$ python -q
>>> import numpy as np
>>> np.set_printoptions(precision=3, suppress=True, linewidth=140)
>>> E = np.load("layer16.npy")
>>> print(E)
[[ 0  9 -7  0  7]
 [ 9  0  9 -7  0]
 [-7  9  0  9 -7]
 [ 0 -7  9  0  9]
 [ 7  0 -7  9  0]]
>>> print(E.shape)
(5, 5)
>>> print(np.abs(E).max())
9
>>> J = np.array([[-2.0, 0.0, 4.0, 4.0],
...     [0.0, -3.0, 0.0, 0.0],
...     [4.0, 0.0, 13.0, 16.0],
...     [4.0, 0.0, 16.0, 13.0]])
>>> print(J.sum(axis=0))
[ 6. -3. 33. 33.]
>>> print(np.linalg.svd(J, compute_uv=False))
[30.  3.  3.  3.]
>>> print(np.unravel_index(np.abs(J).argmax(), J.shape))
(np.int64(2), np.int64(3))
>>> print(np.abs(J).max())
16.0
>>> K = np.array([[0.0, 0.0, 0.0, -1.0, 0.0],
...     [0.0, 1.0, 0.0, 0.0, 0.0],
...     [0.0, 0.0, 1.0, 0.0, 0.0],
...     [1.0, 0.0, 0.0, 0.0, 0.0],
...     [0.0, 0.0, 0.0, 0.0, 1.0]])
>>> print(K)
[[ 0.  0.  0. -1.  0.]
 [ 0.  1.  0.  0.  0.]
 [ 0.  0.  1.  0.  0.]
 [ 1.  0.  0.  0.  0.]
 [ 0.  0.  0.  0.  1.]]
>>> print(np.sort(np.abs(np.linalg.eigvals(K))))
[1. 1. 1. 1. 1.]
>>> print(np.allclose(K, K.T))
False
>>> print(K @ K)
[[-1.  0.  0.  0.  0.]
 [ 0.  1.  0.  0.  0.]
 [ 0.  0.  1.  0.  0.]
 [ 0.  0.  0. -1.  0.]
 [ 0.  0.  0.  0.  1.]]
>>> print(np.trace(K))
3.0
>>> W0 = np.array([[32, -4, -20, 36, -36],
...     [40, -5, -25, 45, -45],
...     [16, -2, -10, 18, -18],
...     [-8, 1, 5, -9, 9],
...     [-16, 2, 10, -18, 18],
...     [-40, 5, 25, -45, 45]])
>>> Uu, sv, vt = np.linalg.svd(W0, full_matrices=False)
>>> print(np.round(vt @ vt.T, 3) + 0)
[[1. 0. 0. 0. 0.]
 [0. 1. 0. 0. 0.]
 [0. 0. 1. 0. 0.]
 [0. 0. 0. 1. 0.]
 [0. 0. 0. 0. 1.]]
>>> print(np.allclose(Uu * sv @ vt, W0))
True
>>> print(np.round(Uu.T @ Uu, 3) + 0)
[[1. 0. 0. 0. 0.]
 [0. 1. 0. 0. 0.]
 [0. 0. 1. 0. 0.]
 [0. 0. 0. 1. 0.]
 [0. 0. 0. 0. 1.]]
>>> print((sv > 1e-8).sum())
1
>>> print(np.abs(vt[0]))
[0.504 0.063 0.315 0.567 0.567]
>>> print(Uu.shape, sv.shape, vt.shape)
(6, 5) (5,) (5, 5)
>>> print(round(np.sqrt((sv ** 2).sum()), 3), np.round(np.linalg.norm(W0), 3))
137.477 137.477
>>> print(np.round(sv / sv[0], 3) + 0)
[1. 0. 0. 0. 0.]
>>> print(np.abs(Uu[:, 0]).round(6).argmax())
1
>>> M = np.cumsum(np.array([[1, 3, 6],
...     [6, 9, 3],
...     [0, 5, 3],
...     [4, 7, 1],
...     [6, 0, 0],
...     [2, 0, 0],
...     [7, 9, 8],
...     [1, 5, 4],
...     [7, 9, 6],
...     [3, 2, 0],
...     [2, 1, 3],
...     [4, 8, 7],
...     [8, 9, 0],
...     [1, 7, 0],
...     [7, 3, 6],
...     [4, 0, 4],
...     [2, 7, 0],
...     [5, 5, 2],
...     [4, 4, 0]]), axis=0)
>>> print(M)
[[ 1  3  6]
 [ 7 12  9]
 [ 7 17 12]
 [11 24 13]
 [17 24 13]
 [19 24 13]
 [26 33 21]
 [27 38 25]
 [34 47 31]
 [37 49 31]
 [39 50 34]
 [43 58 41]
 [51 67 41]
 [52 74 41]
 [59 77 47]
 [63 77 51]
 [65 84 51]
 [70 89 53]
 [74 93 53]]
>>> Z = M[[13, 10]].astype(float)
>>> for _ in range(6):
...     lab = np.linalg.norm(M[:, None] - Z, axis=-1).argmin(axis=1)
...     Z = np.array([M[lab == j].mean(axis=0) for j in range(2)])
... 
>>> print(lab)
[1 1 1 1 1 1 1 1 1 1 1 0 0 0 0 0 0 0 0]
>>> print(Z)
[[59.625 77.375 47.25 ]
 [20.455 29.182 18.909]]
>>> print(np.abs(Z[1] - Z[0]).argmax())
1
>>> print(np.bincount(lab))
[ 8 11]
>>> print(np.round(np.linalg.norm(Z[1] - Z[0]), 3))
68.265
>>> print(np.linalg.norm(Z, axis=1))
[108.511  40.343]
>>> print(np.linalg.norm(Z, axis=1).argmax())
0
>>> print(Z[1] @ Z[0])
4371.0
>>> X = np.load("sample9.npy")
>>> print(X)
[[  0   7 -12]
 [ -7   0  -1]
 [ 12   1   0]]
>>> Uu, sv, vt = np.linalg.svd(X)
>>> print(sv.round(3) + 0)
[13.928 13.928  0.   ]
>>> out = Uu[:, :2] @ np.diag(sv[:2]) @ vt[:2]
>>> print(np.linalg.matrix_rank(out))
2
>>> print(round(np.linalg.norm(X - out, 2), 3), np.round(sv[2], 3))
0.0 0.0
>>> print((X + X.T) / 2)
[[0. 0. 0.]
 [0. 0. 0.]
 [0. 0. 0.]]
>>> print((X - X.T) / 2)
[[  0.   7. -12.]
 [ -7.   0.  -1.]
 [ 12.   1.   0.]]
>>> print(np.round(np.sort(np.abs(np.linalg.eigvals(X))), 3) + 0)
[ 0.    13.928 13.928]
>>> x0 = np.array([-2, -2, 3])
>>> print(x0 @ X @ x0)
0
>>> print(round(np.linalg.det(X), 3))
-0.0
>>> print(np.round(np.linalg.svd(X, compute_uv=False), 3) + 0)
[13.928 13.928  0.   ]
>>> Q = np.linalg.solve(np.eye(3) - X, np.eye(3) + X)
>>> print(round(np.linalg.det(Q), 3))
1.0
>>> A = np.cumsum(np.array([[2, 0, 0, 1, 1],
...     [1, 1, 1, 2, 2],
...     [1, 1, 2, 2, 1],
...     [1, 1, 0, 0, 2],
...     [1, 1, 1, 1, 2],
...     [0, 2, 0, 2, 2],
...     [2, 2, 0, 0, 1],
...     [1, 0, 1, 1, 2],
...     [2, 2, 1, 1, 2],
...     [0, 1, 1, 1, 0],
...     [2, 1, 0, 0, 1],
...     [1, 2, 2, 0, 2],
...     [1, 2, 0, 0, 0],
...     [1, 0, 2, 2, 2],
...     [2, 0, 0, 0, 0],
...     [0, 1, 1, 2, 1],
...     [0, 1, 2, 0, 0],
...     [0, 0, 1, 1, 0],
...     [1, 0, 2, 1, 2],
...     [2, 1, 0, 2, 2],
...     [2, 2, 1, 2, 0],
...     [2, 0, 1, 0, 2]]), axis=0)
>>> print(A)
[[ 2  0  0  1  1]
 [ 3  1  1  3  3]
 [ 4  2  3  5  4]
 [ 5  3  3  5  6]
 [ 6  4  4  6  8]
 [ 6  6  4  8 10]
 [ 8  8  4  8 11]
 [ 9  8  5  9 13]
 [11 10  6 10 15]
 [11 11  7 11 15]
 [13 12  7 11 16]
 [14 14  9 11 18]
 [15 16  9 11 18]
 [16 16 11 13 20]
 [18 16 11 13 20]
 [18 17 12 15 21]
 [18 18 14 15 21]
 [18 18 15 16 21]
 [19 18 17 17 23]
 [21 19 17 19 25]
 [23 21 18 21 25]
 [25 21 19 21 27]]
>>> out = np.c_[A[:, :4] @ np.array([[0, -1, -3, 3], [-1, -2, 2, 0], [2, 2, -1, 1], [2, 0, 1, 0]]), np.array([-3, 4, -2, 2, 5, -4, 0, -2, -3, -3, 2, 0, 2, 5, 0, -5, -5, 4, 1, 3, 3, -1])]
>>> print(out)
[[  2  -2  -5   6  -3]
 [  7  -3  -5  10   4]
 [ 14  -2  -6  15  -2]
 [ 13  -5  -7  18   2]
 [ 16  -6  -8  22   5]
 [ 18 -10  -2  22  -4]
 [ 16 -16  -4  28   0]
 [ 20 -15  -7  32  -2]
 [ 22 -19  -9  39  -3]
 [ 25 -19  -7  40  -3]
 [ 24 -23 -11  46   2]
 [ 26 -24 -12  51   0]
 [ 24 -29 -11  54   2]
 [ 32 -26 -14  59   5]
 [ 32 -28 -20  65   0]
 [ 37 -28 -17  66  -5]
 [ 40 -26 -17  68  -5]
 [ 44 -24 -17  69   4]
 [ 50 -21 -21  74   1]
 [ 53 -25 -23  80   3]
 [ 57 -29 -24  87   3]
 [ 59 -29 -31  94  -1]]
>>> print(np.linalg.matrix_rank(out))
5
>>> print(np.linalg.norm(np.linalg.qr(A)[0].T @ out, axis=0) ** 2 / ((out ** 2).sum(axis=0) + 1e-12))
[1.    1.    1.    1.    0.069]
>>> Uu, sv, vt = np.linalg.svd(A)
>>> print(np.argmax(sv[:-1] / (sv[1:] + 1e-6)) + 1)
1
>>> out = Uu[:, :1] @ np.diag(sv[:1]) @ vt[:1]
>>> print(np.linalg.matrix_rank(out))
1
>>> print(np.linalg.matrix_rank(A, rtol=0.05))
2
>>> print(round(np.linalg.norm(A - out, 2), 3), round(sv[1], 3))
8.07 8.07
>>> print(round(float(np.linalg.norm(A - out) / np.linalg.norm(A)), 3))
0.076
>>> print(M.shape)
(19, 3)
>>> print(np.unravel_index(np.abs(M).argmax(), M.shape))
(np.int64(18), np.int64(1))
>>> print(np.diff(M, axis=0))
[[6 9 3]
 [0 5 3]
 [4 7 1]
 [6 0 0]
 [2 0 0]
 [7 9 8]
 [1 5 4]
 [7 9 6]
 [3 2 0]
 [2 1 3]
 [4 8 7]
 [8 9 0]
 [1 7 0]
 [7 3 6]
 [4 0 4]
 [2 7 0]
 [5 5 2]
 [4 4 0]]
>>> print(np.linalg.matrix_rank(M))
3
>>> print(np.round(np.linalg.norm(M), 3))
345.161
>>> print(M.sum(axis=0))
[702 940 586]
>>> print(A.mean(axis=0))
[12.864 11.773  8.909 11.318 15.5  ]
>>> print(np.abs(A).max())
27
>>> print(np.count_nonzero(A))
108
>>> print(A - A[0])
[[ 0  0  0  0  0]
 [ 1  1  1  2  2]
 [ 2  2  3  4  3]
 [ 3  3  3  4  5]
 [ 4  4  4  5  7]
 [ 4  6  4  7  9]
 [ 6  8  4  7 10]
 [ 7  8  5  8 12]
 [ 9 10  6  9 14]
 [ 9 11  7 10 14]
 [11 12  7 10 15]
 [12 14  9 10 17]
 [13 16  9 10 17]
 [14 16 11 12 19]
 [16 16 11 12 19]
 [16 17 12 14 20]
 [16 18 14 14 20]
 [16 18 15 15 20]
 [17 18 17 16 22]
 [19 19 17 18 24]
 [21 21 18 20 24]
 [23 21 19 20 26]]
>>> print(np.unravel_index(np.abs(A).argmax(), A.shape))
(np.int64(21), np.int64(4))
>>> print(A.sum(axis=1))
[  4  11  18  22  28  34  39  44  52  55  59  66  69  76  78  83  86  88  94 101 108 113]
>>> print(np.diff(A, axis=0))
[[1 1 1 2 2]
 [1 1 2 2 1]
 [1 1 0 0 2]
 [1 1 1 1 2]
 [0 2 0 2 2]
 [2 2 0 0 1]
 [1 0 1 1 2]
 [2 2 1 1 2]
 [0 1 1 1 0]
 [2 1 0 0 1]
 [1 2 2 0 2]
 [1 2 0 0 0]
 [1 0 2 2 2]
 [2 0 0 0 0]
 [0 1 1 2 1]
 [0 1 2 0 0]
 [0 0 1 1 0]
 [1 0 2 1 2]
 [2 1 0 2 2]
 [2 2 1 2 0]
 [2 0 1 0 2]]
>>> print(A.shape)
(22, 5)
